% python3 -q
>>> import numpy as np
>>> import numpy.linalg as la
>>> np.set_printoptions(precision=1, suppress=True, linewidth=120)
>>> M = np.loadtxt("dump.csv", delimiter=",")
>>> M
array([[-1.4,  0.9, -1.3],
       [-0.4,  1.9,  0.2],
       [ 1.6,  2.4, -0.5],
       [-0.3, -0.5, -1.8],
       [ 0.5, -1.7, -2.9],
       [ 1.2,  2.4,  2.1],
       [ 2.7, -1.3, -3. ],
       [-0.9, -1.1, -2.6],
       [ 0.5,  1.5,  2.8],
       [ 2.5, -3.1,  5. ],
       [ 2.5, -4.5,  3.7],
       [ 0.4, -0.2,  0.8],
       [-0.1, -0.9, -3.7],
       [-0.8, -0.9,  3.6],
       [ 2.4,  0.8, -1.5],
       [-0.5,  3.1, -0.4]])
>>> Xs = M - M.mean(axis=0)
>>> U, sig, Vt = la.svd(Xs, full_matrices=False)
>>> np.searchsorted(np.cumsum(sig ** 2) / (sig ** 2).sum(), 0.9) + 1
np.int64(3)
>>> round(float((sig ** 2).sum() ** 2 / (sig ** 4).sum()), 1)
2.2
>>> Vt[0] * np.sign(Vt[0, np.abs(Vt[0]).argmax()])
array([ 0.2, -0.3,  0.9])
>>> np.abs(U[:, 0]).argmax()
np.int64(9)
>>> (np.sign(U[:, 0]) == np.sign(U[0, 0])).astype(int)
array([1, 1, 1, 1, 1, 0, 1, 1, 0, 0, 0, 0, 1, 0, 1, 1])
>>> sig
array([10.9,  8. ,  4.7])
>>> basis = M[[6, 14]].astype(float)
>>> for _ in range(6):
...     idx = la.norm(M[:, None] - basis, axis=-1).argmin(axis=1)
...     basis = np.array([M[idx == j].mean(axis=0) for j in range(2)])
... 
>>> idx
array([0, 1, 1, 0, 0, 1, 0, 0, 1, 1, 1, 1, 0, 1, 0, 1])
>>> basis[1] - basis[0]
array([0.4, 0.8, 4.3])
>>> np.abs(basis[1] - basis[0]).argmax()
np.int64(2)
>>> np.bincount(idx)
array([7, 9])
>>> A = np.load("run4.npy")
>>> A
array([[0.5, 0.2, 0.2, 0.2],
       [0.2, 0.4, 0.2, 0.2],
       [0.1, 0.1, 0.4, 0.4],
       [0.1, 0.3, 0.3, 0.3]])
>>> rk = la.matrix_rank(A)
>>> rk
np.int64(3)
>>> null = la.svd(A)[2][rk:].T
>>> [int(la.matrix_rank(np.delete(A, i, axis=0))) for i in range(4)]
[3, 3, 3, 3]
>>> np.round(null @ null.T, 1) + 0
array([[ 0. ,  0. ,  0. ,  0. ],
       [ 0. ,  0. ,  0. ,  0. ],
       [ 0. ,  0. ,  0.5, -0.5],
       [ 0. ,  0. , -0.5,  0.5]])
>>> feats = np.array([[-3, 0, 0, 0], [-3, -3, 0, 0], [1, -1, 3, 0], [0, 1, 2, 3]])
>>> round(la.norm(feats[1] - feats[2]), 1)
np.float64(5.4)
>>> la.norm(feats, axis=1)
array([3. , 4.2, 3.3, 3.7])
>>> round(float(la.norm(feats[1], 1)), 1), round(la.norm(feats[1], np.inf), 1)
(6.0, np.float64(3.0))
>>> la.norm(feats, axis=1).argmax()
np.int64(1)
>>> la.norm(feats, axis=0)
array([4.4, 3.3, 3.6, 3. ])
>>> round(la.norm(feats, 2), 1)
np.float64(5.0)
>>> Q, vecs = la.qr(feats[:, :1])[0], la.qr(feats[:, 1:])[0]
>>> sig = la.svd(Q.T @ vecs, compute_uv=False)
>>> round(float(la.norm(Q @ Q.T - vecs @ vecs.T, 2)), 1)
1.0
>>> np.degrees(np.arccos(sig.clip(0, 1)))
array([43.5])
>>> (sig > 0.9).sum()
np.int64(0)
>>> other = np.array([[0, 2], [4, 2]])
>>> mat = other.T @ other
>>> mat
array([[16,  8],
       [ 8,  8]])
>>> low = la.cholesky(mat)
>>> np.diag(low) ** 2
array([16.,  4.])
>>> la.eigvalsh(mat).min() > 0
np.True_
>>> np.prod(np.diag(low)) ** 2, round(float(la.det(mat)), 1)
(np.float64(64.0), 64.0)
>>> other = mat ** -1
Traceback (most recent call last):
  File "<python-input-45>", line 1, in <module>
    other = mat ** -1
            ~~~~^^~~~
ValueError: Integers to negative integer powers are not allowed.
>>> other = la.inv(mat)
>>> mat @ other
array([[1., 0.],
       [0., 1.]])
>>> round(float(la.slogdet(mat)[0]), 1)
1.0
>>> la.inv(other)
array([[16.,  8.],
       [ 8.,  8.]])
>>> la.det(mat) * other
array([[ 8., -8.],
       [-8., 16.]])
>>> (np.abs(other) > 1e-9).astype(int)
array([[1, 1],
       [1, 1]])
